% python3 -q
>>> import numpy as np
>>> np.set_printoptions(precision=2, suppress=True, linewidth=200, floatmode="fixed")
>>> tidy = lambda a: np.round(a, 2) + 0
>>> A = np.array([[0.4, 1.6, 0.2],
...     [1.1, -0.3, -0.4],
...     [-0.9, 1.6, 0.0],
...     [0.3, 1.6, -1.2],
...     [-0.9, -0.4, 0.6],
...     [0.3, 0.4, -1.3],
...     [-0.9, -0.9, -0.5],
...     [0.6, 1.0, 0.5],
...     [0.4, -1.0, -1.3]])
>>> A[:, 1] *= 20
>>> print(A)
[[  0.40  32.00   0.20]
 [  1.10  -6.00  -0.40]
 [ -0.90  32.00   0.00]
 [  0.30  32.00  -1.20]
 [ -0.90  -8.00   0.60]
 [  0.30   8.00  -1.30]
 [ -0.90 -18.00  -0.50]
 [  0.60  20.00   0.50]
 [  0.40 -20.00  -1.30]]
>>> Uu, sig, vt = np.linalg.svd(A)
>>> print(np.argmax(sig[:-1] / (sig[1:] + 1e-6)) + 1)
1
>>> Y = Uu[:, :1] @ np.diag(sig[:1]) @ vt[:1]
>>> print(np.linalg.matrix_rank(Y))
1
>>> print(tidy(np.linalg.norm(A - Y) / np.linalg.norm(A)))
0.05
>>> print(tidy(np.abs(A - Y).max()))
1.3
>>> print(tidy(np.linalg.norm(A - Y, 2)), tidy(sig[1]))
2.6 2.6
>>> print(tidy(Y))
[[  0.12  32.00   0.00]
 [ -0.02  -6.00   0.00]
 [  0.12  32.00   0.00]
 [  0.12  32.00   0.00]
 [ -0.03  -8.00   0.00]
 [  0.03   8.00   0.00]
 [ -0.07 -18.00   0.00]
 [  0.08  20.00   0.00]
 [ -0.08 -20.00   0.00]]
>>> rng = np.random.default_rng(188)
>>> z = rng.permutation(3)
>>> Y = A[:, z] * rng.choice([-1, 1], 3)
>>> print(Y)
[[  0.20   0.40  32.00]
 [ -0.40   1.10  -6.00]
 [  0.00  -0.90  32.00]
 [ -1.20   0.30  32.00]
 [  0.60  -0.90  -8.00]
 [ -1.30   0.30   8.00]
 [ -0.50  -0.90 -18.00]
 [  0.50   0.60  20.00]
 [ -1.30   0.40 -20.00]]
>>> Uu, _, vt = np.linalg.svd(A.T @ Y)
>>> print(z)
[2 0 1]
>>> print(tidy(Uu @ vt))
[[0.00 1.00 0.00]
 [0.00 0.00 1.00]
 [1.00 0.00 0.00]]
>>> T = np.stack([Y, -1 * Y, Y[::-1]])
>>> print(tidy(np.linalg.norm(T, axis=(1, 2))))
[66.11 66.11 66.11]
>>> print(np.einsum("bij,cij->bc", T, T))
[[ 4370.38 -4370.38 -2089.19]
 [-4370.38  4370.38  2089.19]
 [-2089.19  2089.19  4370.38]]
>>> x = np.array([-1, -1, 2])
>>> rhs = A @ x
>>> print(tidy(np.linalg.lstsq(A, rhs)[0]))
[-1.00 -1.00  2.00]
>>> print(tidy(np.linalg.solve(A.T @ A, A.T @ rhs)))
[-1.00 -1.00  2.00]
>>> print(tidy(rhs))
[-32.00   4.10 -31.10 -34.70  10.10 -10.90  17.90 -19.60  17.00]
>>> rhs = rhs + 0.1 * rng.normal(size=9)
>>> print(tidy(rhs))
[-31.82   4.12 -31.07 -34.66  10.06 -11.07  18.02 -19.62  17.00]
>>> coef, *_ = np.linalg.lstsq(A, rhs)
>>> print(tidy(coef))
[-1.01 -1.00  2.02]
>>> print(tidy(np.linalg.norm(rhs - A @ coef)))
0.27
